$ ipython --no-banner

In [1]: import numpy as np

In [2]: np.set_printoptions(precision=2, suppress=True, linewidth=120)

In [3]: mat = np.load("out13.npy")

In [4]: print(mat)
[[ 2  0  0  0  0  0  0  0]
 [ 0 -1  0  0  0  0  0  0]
 [ 0  0  0  0  0  0  0  0]
 [ 0  0  0 -3  0  0  0  0]
 [ 0  0  0  0 -3  0  0  0]
 [ 0  0  0  0  0 -1  0  0]
 [ 0  0  0  0  0  0 -1  0]
 [ 0  0  0  0  0  0  0  3]]

In [5]: print([round(float(np.linalg.det(mat[:i, :i])), 2) + 0 for i in range(1, 9)])
[2.0, -2.0, 0.0, 0.0, 0.0, 0.0, 0.0, 0.0]

In [6]: print(np.all(np.linalg.eigvalsh(mat) > 0))
False

In [7]: print(np.allclose(mat[:-1].T @ np.linalg.lstsq(mat[:-1].T, mat[-1])[0], mat[-1]))
False

In [8]: print(np.round(np.trace(np.linalg.pinv(mat) @ mat), 2))
7.0

In [9]: print(mat @ np.linalg.pinv(mat) @ mat)
[[ 2.  0.  0.  0.  0.  0.  0.  0.]
 [ 0. -1.  0.  0.  0.  0.  0.  0.]
 [ 0.  0.  0.  0.  0.  0.  0.  0.]
 [ 0.  0.  0. -3.  0.  0.  0.  0.]
 [ 0.  0.  0.  0. -3.  0.  0.  0.]
 [ 0.  0.  0.  0.  0. -1.  0.  0.]
 [ 0.  0.  0.  0.  0.  0. -1.  0.]
 [ 0.  0.  0.  0.  0.  0.  0.  3.]]

In [10]: print(np.unique(mat.round(6), axis=0).shape)
(8, 8)

In [11]: X = np.array([[0, 0, 0, 0, 0, 0],
    ...:     [-6, -2, -6, 2, 4, -6],
    ...:     [-3, -1, -3, 1, 2, -3],
    ...:     [3, 1, 3, -1, -2, 3],
    ...:     [-3, -1, -3, 1, 2, -3]])

In [12]: # looks like rank 1

In [13]: def softmax(z):
    ...:     e = np.exp(z - z.max(axis=-1, keepdims=True))
    ...:     return e / e.sum(axis=-1, keepdims=True)
    ...: 

In [14]: print(np.round(softmax(10 * X[3]), 2) + 0)
[0.33 0.   0.33 0.   0.   0.33]

In [15]: att = X @ X.T / np.sqrt(6)

In [16]: print(np.round(softmax(att), 2) + 0)
[[0.2 0.2 0.2 0.2 0.2]
 [0.  1.  0.  0.  0. ]
 [0.  1.  0.  0.  0. ]
 [0.  0.  0.  1.  0. ]
 [0.  1.  0.  0.  0. ]]
